% ipython --no-banner

In [1]: import numpy as np

In [2]: import numpy.linalg as la

In [3]: np.set_printoptions(suppress=True, linewidth=140)

In [4]: tidy = lambda a: np.round(a, 1) + 0

In [5]: f = np.array([2, -1, 1, 3])

In [6]: arr = f[np.abs(np.subtract.outer(np.arange(4), np.arange(4)))]

In [7]: arr
Out[7]: 
array([[ 2, -1,  1,  3],
       [-1,  2, -1,  1],
       [ 1, -1,  2, -1],
       [ 3,  1, -1,  2]])

In [8]: A2 = np.array([[1, 1, 0], [2, 3, 0], [0, 1, 2], [1, 0, 2]])

In [9]: np.einsum("ik,kj->ji", arr, A2)
Out[9]: 
array([[ 3,  4, -2,  7],
       [ 0,  4,  0,  5],
       [ 8,  0,  2,  2]])

In [10]: np.einsum("ij,ij->i", arr, arr)
Out[10]: array([15,  7,  7, 15])

In [11]: np.vstack([arr, A2.T]).shape
Out[11]: (7, 4)

In [12]: A2 @ arr
ValueError: matmul: Input operand 1 has a mismatch in its core dimension 0, with gufunc signature (n?,k),(k,m?)->(n?,m?) (size 4 is different from 3)


In [13]: np.einsum("ik,kj->ij", arr, A2)
Out[13]: 
array([[ 3,  0,  8],
       [ 4,  4,  0],
       [-2,  0,  2],
       [ 7,  5,  2]])

In [14]: theta = np.radians(45)

In [15]: r_ = np.eye(4)

In [16]: r_[2, 2] = r_[3, 3] = np.cos(theta)

In [17]: r_[2, 3], r_[3, 2] = -np.sin(theta), np.sin(theta)

In [18]: tidy(r_)
Out[18]: 
array([[ 1. ,  0. ,  0. ,  0. ],
       [ 0. ,  1. ,  0. ,  0. ],
       [ 0. ,  0. ,  0.7, -0.7],
       [ 0. ,  0. ,  0.7,  0.7]])

In [19]: A2 = arr @ r_.T

In [20]: np.allclose(la.norm(arr, axis=1), la.norm(A2, axis=1))
Out[20]: True

In [21]: tidy(la.eigvalsh(arr).min())
Out[21]: np.float64(-1.8)

In [22]: f, r1 = arr[2], arr[0]

In [23]: f @ f
Out[23]: np.int64(7)

In [24]: pr = (f @ r1) / (f @ f) * f

In [25]: tidy(pr)
Out[25]: array([ 0.3, -0.3,  0.6, -0.3])

In [26]: la.matrix_rank(np.outer(f, r1))
Out[26]: np.int64(1)

In [27]: np.outer(f, r1)
Out[27]: 
array([[ 2, -1,  1,  3],
       [-2,  1, -1, -3],
       [ 4, -2,  2,  6],
       [-2,  1, -1, -3]])

In [28]: tidy(la.eigvals(arr).sum().real)
Out[28]: np.float64(8.0)

In [29]: np.kron(np.eye(2, dtype=int), arr)
Out[29]: 
array([[ 2, -1,  1,  3,  0,  0,  0,  0],
       [-1,  2, -1,  1,  0,  0,  0,  0],
       [ 1, -1,  2, -1,  0,  0,  0,  0],
       [ 3,  1, -1,  2,  0,  0,  0,  0],
       [ 0,  0,  0,  0,  2, -1,  1,  3],
       [ 0,  0,  0,  0, -1,  2, -1,  1],
       [ 0,  0,  0,  0,  1, -1,  2, -1],
       [ 0,  0,  0,  0,  3,  1, -1,  2]])

In [30]: tidy(la.det(arr.T))
Out[30]: np.float64(-35.0)

In [31]: F = np.loadtxt("a.csv", delimiter=",")

In [32]: F
Out[32]: 
array([[  8.,   4.,   4.,   7.,   0.,   3.],
       [  8.,   4.,   4.,   7.,   0.,   3.],
       [  0.,   0.,   0.,   0.,   0.,   0.],
       [-14., -10., -10., -15., -18., -19.],
       [ 27.,  15.,  15.,  25.,   9.,  17.],
       [-24., -12., -12., -21.,   0.,  -9.],
       [-19., -11., -11., -18.,  -9., -14.],
       [ 22.,  14.,  14.,  22.,  18.,  22.]])

In [33]: Uu, s, VT = la.svd(F)

In [34]: vecs = VT[:(s > 1e-8).sum()]

In [35]: rng = np.random.default_rng(6411)

In [36]: x = F[6] + 2 * F[3] + rng.integers(2) * np.eye(6)[1]

In [37]: x
Out[37]: array([-47., -31., -31., -48., -45., -52.])

In [38]: tidy(np.diag(vecs.T @ vecs))
Out[38]: array([0.5, 0.1, 0.1, 0.3, 0.7, 0.4])

In [39]: tidy(la.norm(x - vecs.T @ vecs @ x))
Out[39]: np.float64(0.0)

In [40]: np.allclose(vecs.T @ vecs @ x, x)
Out[40]: True
